>>> import numpy as np
>>> np.set_printoptions(precision=2, suppress=True, linewidth=100, floatmode="fixed")
>>> def rnd(a):
...     return np.round(a, 2) + 0
... 
>>> M = np.loadtxt("dump.csv", delimiter=",")
>>> M
array([[ 0.00,  0.00,  0.00,  0.00,  0.00,  0.00,  0.00,  0.00,  0.00],
       [ 0.00,  0.00,  0.00,  0.00,  0.00,  0.00,  0.00,  0.00,  0.00],
       [ 5.00,  1.00,  0.00,  1.00,  4.00,  1.00,  4.00,  4.00,  1.00],
       [14.00,  4.00, 10.00,  2.00, 14.00, 12.00, 16.00,  8.00,  8.00],
       [14.00,  4.00, 10.00,  2.00, 14.00, 12.00, 16.00,  8.00,  8.00]])
>>> left, s, Vt = np.linalg.svd(M)
>>> rnd(s)
array([46.26,  4.17,  0.00,  0.00,  0.00])
>>> A2 = left[:, :2] @ np.diag(s[:2]) @ Vt[:2]
>>> np.linalg.matrix_rank(A2)
np.int64(2)
>>> rnd(np.linalg.norm(M - A2) / np.linalg.norm(M))
np.float64(0.0)
>>> W0 = -1 * np.eye(9) + np.eye(9, k=1)
>>> W0
array([[-1.00,  1.00,  0.00,  0.00,  0.00,  0.00,  0.00,  0.00,  0.00],
       [ 0.00, -1.00,  1.00,  0.00,  0.00,  0.00,  0.00,  0.00,  0.00],
       [ 0.00,  0.00, -1.00,  1.00,  0.00,  0.00,  0.00,  0.00,  0.00],
       [ 0.00,  0.00,  0.00, -1.00,  1.00,  0.00,  0.00,  0.00,  0.00],
       [ 0.00,  0.00,  0.00,  0.00, -1.00,  1.00,  0.00,  0.00,  0.00],
       [ 0.00,  0.00,  0.00,  0.00,  0.00, -1.00,  1.00,  0.00,  0.00],
       [ 0.00,  0.00,  0.00,  0.00,  0.00,  0.00, -1.00,  1.00,  0.00],
       [ 0.00,  0.00,  0.00,  0.00,  0.00,  0.00,  0.00, -1.00,  1.00],
       [ 0.00,  0.00,  0.00,  0.00,  0.00,  0.00,  0.00,  0.00, -1.00]])
>>> Q, evecs = np.linalg.qr(W0[:, :2])[0], np.linalg.qr(W0[:, 2:])[0]
>>> s = np.linalg.svd(Q.T @ evecs, compute_uv=False)
>>> rnd(s)
array([0.94, 0.00])
